>>> import numpy as np
>>> import numpy.linalg as la
>>> np.set_printoptions(precision=2, suppress=True, linewidth=100)
>>> m1 = np.load("case11.npy")
>>> m1
array([[-0.1 ,  1.19,  1.77,  0.33,  0.6 , -0.01,  0.05,  0.18,  0.04,  1.64, -0.67,  1.04],
       [ 0.25, -3.6 , -0.94, -0.84, -1.18, -1.22,  2.51,  1.55, -3.46,  0.44, -0.95, -2.73],
       [ 0.29,  0.28, -0.08, -0.43, -0.46, -0.28,  0.58, -0.17, -0.95,  0.99,  1.49, -0.5 ],
       [-0.01,  0.06, -0.63,  0.34, -0.58,  0.3 , -0.48,  0.71,  0.07, -0.4 , -0.17,  0.41],
       [ 0.66, -0.31, -0.26,  0.59,  0.25, -0.89, -0.97, -0.06, -0.66, -1.79, -0.41,  1.56],
       [-0.36,  0.69,  0.09,  0.24, -0.13,  0.91, -0.6 , -0.27,  1.51, -0.19,  0.18, -0.59],
       [-0.25,  0.77,  1.66,  0.72,  0.4 , -0.35,  0.05, -0.35,  0.41,  0.87, -0.96,  0.21],
       [-0.35,  2.98, -0.02,  0.04,  0.04,  1.7 , -0.64, -0.72,  2.94,  1.52,  0.94,  0.87],
       [ 0.1 ,  1.69, -0.6 ,  0.19, -0.25,  0.66,  0.2 , -0.91,  2.04,  0.87,  1.44, -0.98],
       [-0.27, -0.61, -1.48, -1.71,  0.08,  0.63,  0.24,  0.18, -0.38,  0.44,  0.43,  0.55],
       [-0.65,  2.24,  0.2 , -0.3 , -0.16,  1.93, -0.27, -0.77,  2.31,  2.26,  0.69,  0.46],
       [ 0.3 ,  2.06,  1.09,  2.41,  0.24,  0.05, -1.25, -0.96,  2.68, -1.48, -0.43, -0.15],
       [-0.11, -2.33, -2.93, -3.22, -1.8 ,  0.46,  3.07,  2.13, -4.02,  3.86,  0.21, -0.2 ],
       [-0.35,  0.61, -0.46, -0.59,  0.14,  0.2 , -0.47, -0.23,  0.06,  0.45,  0.34,  0.98],
       [-0.59, -0.42, -0.03, -2.17,  0.18,  0.02,  0.69,  0.39, -1.89,  1.5 ,  1.26, -0.26],
       [-0.53, -0.61, -0.19, -2.35, -0.32,  0.71,  1.11,  0.6 , -1.87,  2.58,  1.33,  0.04],
       [-0.36, -2.24,  0.22,  0.24,  0.26, -0.77, -0.73,  0.29, -0.92, -2.28, -2.2 ,  0.12],
       [-0.37, -0.33, -3.82, -2.99, -1.48,  2.07,  1.31,  0.32, -0.02,  2.53,  1.96,  0.14],
       [ 0.41, -2.06, -1.19,  0.45, -0.83, -0.66,  1.28,  1.08, -0.94, -0.81, -1.53, -2.1 ],
       [-0.53,  2.78,  0.26, -0.41,  0.35,  1.36, -1.15, -0.82,  2.04,  1.31,  1.55,  1.32],
       [-0.43,  5.78,  2.28,  2.28,  1.33,  1.49, -2.65, -2.2 ,  5.99,  0.1 ,  1.02,  1.19],
       [ 0.65,  0.17,  0.46,  0.51,  0.51, -0.61, -0.21, -0.05, -0.44, -0.49,  0.02,  1.14],
       [ 0.22, -2.28, -0.68,  0.56, -0.32, -0.76, -0.64,  0.96, -1.36, -2.47, -1.91,  0.5 ],
       [-0.1 , -1.59, -0.01, -0.63,  0.63, -0.74,  0.05,  0.21, -1.49, -0.73, -1.47,  1.31],
       [-0.24, -0.09,  2.08,  2.26, -0.42, -0.76,  0.28,  0.27,  0.38, -0.48, -2.08, -1.91],
       [-0.72, -2.49, -0.9 , -3.91, -1.18, -0.25,  2.55,  2.54, -6.31,  4.21,  0.44,  1.05],
       [ 0.83,  0.6 ,  1.52,  0.15,  1.79, -1.34, -0.51, -0.13, -0.71, -0.98, -0.17,  2.32],
       [ 0.8 , -2.84, -0.62, -0.04, -0.69, -1.73,  1.44,  1.98, -3.68, -0.32, -1.13, -0.27]])
>>> z = m1[:, 5] > np.median(m1[:, 5])
>>> r0 = m1[z].mean(axis=0) - m1[~z].mean(axis=0)
>>> z.astype(int)
array([0, 0, 0, 1, 0, 1, 0, 1, 1, 1, 1, 1, 1, 1, 1, 1, 0, 1, 0, 1, 1, 0, 0, 0, 0, 0, 0, 0])
